$ python -q
>>> import numpy as np
>>> np.set_printoptions(precision=2, suppress=True, linewidth=140)
>>> A = np.loadtxt("out11.csv", delimiter=",")
>>> A
array([[-2., -3., -3.,  0.],
       [ 5.,  1., -4.,  6.],
       [ 0.,  3.,  3.,  0.],
       [ 0.,  0.,  0.,  0.]])
>>> rk = np.linalg.matrix_rank(A)
>>> rk
np.int64(3)
>>> ns = np.linalg.svd(A)[2][rk:].T
>>> ns.shape
(4, 1)
>>> ns[:, 0] / ns[np.abs(ns[:, 0]).round(6).argmax(), 0]
array([-0.  ,  1.  , -1.  , -0.83])
>>> np.allclose(A @ ns, 0)
True
>>> G = A.T @ A
>>> np.trace(G), (A ** 2).sum()
(np.float64(118.0), np.float64(118.0))
>>> np.diag(G)
array([29., 19., 34., 36.])
>>> np.allclose(G, G.T)
True
>>> np.round(np.linalg.eigvalsh(G)[::-1], 2) + 0
array([79.37, 37.45,  1.17,  0.  ])
>>> np.linalg.matrix_rank(G)
np.int64(3)
>>> (A @ A.T).shape
(4, 4)
>>> rng = np.random.default_rng(8443)
>>> Y = A + rng.integers(-2, 3, (4, 3)) @ rng.integers(-2, 3, (3, 4))
>>> Y
array([[ 4., -9., -9.,  6.],
       [ 3.,  0., -6.,  5.],
       [ 8., -2., -1.,  7.],
       [-7.,  1., -1., -5.]])
>>> np.linalg.matrix_rank(Y - A, tol=1e-8)
np.int64(2)
>>> np.linalg.cond(A) > 100
np.True_
>>> round(np.linalg.norm(A, 2) / np.linalg.norm(A), 2)
np.float64(0.82)
>>> [round(float(x), 2) for x in np.linalg.svd(A, compute_uv=False)[:3]]
[8.91, 6.12, 1.08]
>>> np.argsort(-np.linalg.norm(A, axis=0).round(6), kind="stable")[:3]
array([3, 2, 0])
>>> mat = np.load("data.npy")
>>> mat
array([[0, 0, 0],
       [0, 0, 2],
       [1, 0, 2],
       [1, 0, 0],
       [2, 1, 0],
       [2, 1, 0],
       [0, 0, 2],
       [0, 0, 0],
       [0, 0, 0],
       [0, 0, 2],
       [3, 1, 2]])
>>> W2 = mat[[9, 5]].astype(float)
>>> for _ in range(5):
...     idx = np.linalg.norm(mat[:, None] - W2, axis=-1).argmin(axis=1)
...     W2 = np.array([mat[idx == j].mean(axis=0) for j in range(2)])
... 
>>> idx
array([0, 0, 0, 1, 1, 1, 0, 0, 0, 0, 1])
>>> np.bincount(idx)
array([7, 4])
>>> W2
array([[0.14, 0.  , 1.14],
       [2.  , 0.75, 0.5 ]])
>>> cen = mat - mat.mean(axis=0)
>>> U, sig, VT = np.linalg.svd(cen, full_matrices=False)
>>> sig
array([3.68, 3.3 , 0.56])
>>> np.abs(VT[-1])
array([0.37, 0.93, 0.06])
>>> np.abs(VT[0]).argmax()
np.int64(0)
>>> np.searchsorted(np.cumsum(sig ** 2) / (sig ** 2).sum(), 0.9) + 1
np.int64(2)
>>> sig ** 2 / (sig ** 2).sum()
array([0.55, 0.44, 0.01])
>>> np.linalg.matrix_rank(cen)
np.int64(3)
>>> VT[0] * np.sign(VT[0, np.abs(VT[0]).argmax()])
array([ 0.91,  0.38, -0.17])
>>> np.round(cen.mean(axis=0), 2) + 0
array([0., 0., 0.])
>>> X = np.load("m.npy")
>>> X
array([[-2,  2],
       [-1, -2]])
>>> x = np.array([4, 7])
>>> rhs = X @ x
>>> rhs
array([  6, -18])
>>> np.linalg.solve(X, rhs + X[:, 0])
array([5., 7.])
>>> np.linalg.solve(X.T, X[0])
array([ 1., -0.])
>>> np.linalg.solve(X, rhs)
array([4., 7.])
>>> np.linalg.solve(X, X[:, 1])
array([-0.,  1.])
>>> M = np.loadtxt("run11.csv", delimiter=",")
>>> M
array([[ 3.,  5.,  0.],
       [ 5., -1.,  5.],
       [ 0.,  5.,  1.]])
>>> P = np.triu(np.array([[5, 0, 4], [3, 5, 1], [3, 3, 1]]), 1) + np.eye(3)
>>> Y = P @ M @ np.linalg.inv(P)
>>> Y
array([[  3.,  25., -33.],
       [  5.,   4., -18.],
       [  0.,   5.,  -4.]])
>>> round(np.linalg.det(Y), 2)
np.float64(-103.0)
>>> np.poly(Y)
array([  1.,  -3., -51., 103.])
>>> np.trace(Y), np.trace(M)
(np.float64(3.0), np.float64(3.0))
>>> w, evecs = np.linalg.eigh(M)
>>> np.round(evecs.T @ evecs, 2) + 0
array([[1., 0., 0.],
       [0., 1., 0.],
       [0., 0., 1.]])
>>> np.abs(evecs[:, -1]).round(6).argmax()
np.int64(0)
>>> np.unique(w.round(6) + 0, return_counts=True)[1]
array([1, 1, 1])
>>> np.linalg.eigvalsh(M @ M)
array([ 3.77, 45.88, 61.35])
>>> np.abs(evecs[:, -1])
array([0.64, 0.62, 0.45])
>>> x = np.array([0, 2, 1])
>>> rhs = M @ x
>>> c, lr = np.zeros(3), 1 / np.linalg.norm(M, 2) ** 2
>>> for i in range(6):
...     c -= lr * M.T @ (M @ c - rhs)
...     if i % 1 == 0: print(i, round(np.linalg.norm(M @ c - rhs), 2))
... 
0 2.58
1 1.8
2 1.64
3 1.53
4 1.44
5 1.35
>>> c
array([0.46, 1.9 , 0.48])
>>> np.round(np.linalg.cond(M), 2)
np.float64(4.03)
>>> data = np.load("a.npy")
>>> data
array([[1.  , 0.  , 0.  ],
       [0.17, 0.67, 0.17],
       [0.29, 0.29, 0.43]])
>>> P = np.triu(np.array([[8, 1, 6], [7, 9, 4], [1, 4, 6]]), 1) + np.eye(3)
>>> Y = P @ data @ np.linalg.inv(P)
>>> round(np.trace(Y), 2), round(float(np.trace(data)), 2)
(np.float64(2.1), 2.1)
>>> P @ data - data @ P
array([[ 1.88,  1.38, -3.26],
       [ 1.14,  0.98, -1.95],
       [ 0.  , -0.29, -2.86]])
>>> np.poly(Y)
array([ 1.  , -2.1 ,  1.33, -0.24])
>>> np.linalg.matrix_rank(Y)
np.int64(3)
>>> idx = rng.permutation(3)
>>> idx
array([2, 1, 0])
>>> Y = data[idx][:, idx]
>>> np.round(np.trace(Y), 2)
np.float64(2.1)
>>> np.sort(np.abs(np.linalg.eigvals(Y)))
array([0.3, 0.8, 1. ])
>>> Y = data / np.sqrt((data ** 2).mean(axis=1, keepdims=True))
>>> data - data.mean(axis=1, keepdims=True)
array([[ 0.67, -0.33, -0.33],
       [-0.17,  0.33, -0.17],
       [-0.05, -0.05,  0.1 ]])
>>> np.linalg.matrix_rank(data - data.mean(axis=1, keepdims=True))
np.int64(2)
>>> np.linalg.norm(Y, axis=1)
array([1.73, 1.73, 1.73])
>>> np.linalg.matrix_rank(Y) == np.linalg.matrix_rank(data)
np.True_
>>> X.shape
(2, 2)
>>> round(np.linalg.norm(X), 2)
np.float64(3.61)
>>> np.unravel_index(np.abs(X).argmax(), X.shape)
(np.int64(0), np.int64(0))
>>> np.abs(X).max()
np.int64(2)
>>> X.mean(axis=0)
array([-1.5,  0. ])
>>> np.diff(X, axis=0)
array([[ 1, -4]])
>>> X.sum(axis=1)
array([ 0, -3])
>>> arr = np.loadtxt("sample10.csv", delimiter=",")
>>> arr
array([[ -3.,   2.,   3.,  -3.],
       [ 15., -10., -15.,  15.],
       [ 15., -10., -15.,  15.]])
>>> np.abs(arr).max()
np.float64(15.0)
>>> np.diff(arr, axis=0)
array([[ 18., -12., -18.,  18.],
       [  0.,   0.,   0.,   0.]])
>>> np.count_nonzero(arr)
np.int64(12)
>>> arr.shape
(3, 4)
>>> np.unravel_index(np.abs(arr).argmax(), arr.shape)
(np.int64(1), np.int64(0))
>>> Y = np.array([[2, 1, 0], [3, -3, -3], [0, -1, 1], [2, 2, 0]])
>>> np.linalg.matrix_rank(np.vstack([A, Y.T]))
np.int64(4)
>>> A @ Y
array([[-13.,  10.,   6.],
       [ 25.,  18.,  -7.],
       [  9., -12.,  -6.],
       [  0.,   0.,   0.]])
>>> np.einsum("ij,ij->i", A, A)
array([22., 78., 18.,  0.])
>>> r0 = np.array([5, 4])
>>> np.array([np.convolve(row, r0, "same") for row in arr])
array([[ -15.,   -2.,   23.,   -3.],
       [  75.,   10., -115.,   15.],
       [  75.,   10., -115.,   15.]])
>>> np.correlate(arr[0], arr[2], "full")
array([ -45.,   75.,   45., -155.,   45.,   75.,  -45.])
>>> np.cross(arr[0, :3], arr[2, :3])
array([0., 0., 0.])
>>> W2 = np.array([[0, -1, 4], [-4, -2, -1], [1, 0, -4]])
>>> K = (rng.random((21, 3)) < 0.25) @ W2
>>> K
array([[-3, -3, -1],
       [ 0,  0,  0],
       [ 0,  0,  0],
       [ 0,  0,  0],
       [ 1,  0, -4],
       [-4, -2, -1],
       [ 0,  0,  0],
       [ 0,  0,  0],
       [-4, -3,  3],
       [ 1,  0, -4],
       [-4, -2, -1],
       [ 0,  0,  0],
       [ 0,  0,  0],
       [ 1,  0, -4],
       [-4, -3,  3],
       [ 0, -1,  4],
       [ 0,  0,  0],
       [ 1, -1,  0],
       [ 0,  0,  0],
       [-3, -3, -1],
       [-4, -2, -1]])
>>> idx = K[:, 0] > np.median(K[:, 0])
>>> r0 = K[idx].mean(axis=0) - K[~idx].mean(axis=0)
>>> ((K - K.mean(axis=0)) @ r0 > 0).astype(int)
array([0, 1, 1, 1, 1, 0, 1, 1, 0, 1, 0, 1, 1, 1, 0, 0, 1, 1, 1, 0, 0])
>>> np.round((((K - K.mean(axis=0)) @ r0 > 0) == idx).mean(), 2)
np.float64(0.57)
>>> idx.astype(int)
array([0, 0, 0, 0, 1, 0, 0, 0, 0, 1, 0, 0, 0, 1, 0, 0, 0, 1, 0, 0, 0])
>>> Q, r_ = np.linalg.qr(data)
>>> Q.shape, r_.shape
((3, 3), (3, 3))
>>> Q
array([[-0.95,  0.25, -0.19],
       [-0.16, -0.91, -0.39],
       [-0.27, -0.34,  0.9 ]])
>>> np.trace(Q @ Q.T)
np.float64(3.0)
>>> np.round(Q.T @ Q, 2) + 0
array([[1., 0., 0.],
       [0., 1., 0.],
       [0., 0., 1.]])
>>> np.allclose(r_.T @ r_, data.T @ data)
True
>>> np.round(Q @ r_, 2) + 0
array([[1.  , 0.  , 0.  ],
       [0.17, 0.67, 0.17],
       [0.29, 0.29, 0.43]])
>>> Q, evecs = np.linalg.qr(K[:, :2])[0], np.linalg.qr(K[:, 2:])[0]
>>> sig = np.linalg.svd(Q.T @ evecs, compute_uv=False)
>>> np.degrees(np.arccos(sig.clip(0, 1)))
array([78.55])
>>> W0 = np.array([[0.4, 0.4, -0.4, 2.3],
...     [-0.3, 1.5, 0.2, -0.5],
...     [0.6, -0.1, 0.5, -1.1],
...     [-0.2, -0.9, 1.0, 1.3]])
>>> W0
array([[ 0.4,  0.4, -0.4,  2.3],
       [-0.3,  1.5,  0.2, -0.5],
       [ 0.6, -0.1,  0.5, -1.1],
       [-0.2, -0.9,  1. ,  1.3]])
>>> r0, v = W0[2], W0[1]
>>> r0 @ r0
np.float64(1.83)
>>> pr = (r0 @ v) / (r0 @ r0) * r0
>>> np.round(np.linalg.norm(r0 + v) ** 2 + np.linalg.norm(r0 - v) ** 2, 2)
np.float64(8.92)
>>> v - pr
array([-0.4 ,  1.52,  0.11, -0.31])
>>> np.linalg.matrix_rank(np.outer(r0, v))
np.int64(1)
>>> Y = np.linalg.inv(W0)
>>> (np.abs(Y) > 1e-9).astype(int)
array([[1, 1, 1, 1],
       [1, 1, 1, 1],
       [1, 1, 1, 1],
       [1, 1, 1, 1]])
>>> Y
array([[ 0.6 , -0.24,  1.07, -0.25],
       [ 0.22,  0.57,  0.11, -0.08],
       [-0.05,  0.44,  0.47,  0.66],
       [ 0.28,  0.02, -0.12,  0.17]])
>>> Q, evecs = np.linalg.qr(Y[:, :3])[0], np.linalg.qr(Y[:, 3:])[0]
>>> sig = np.linalg.svd(Q.T @ evecs, compute_uv=False)
>>> round(float(np.linalg.norm(Q @ Q.T - evecs @ evecs.T, 2)), 2)
1.0
>>> sig
array([0.68])
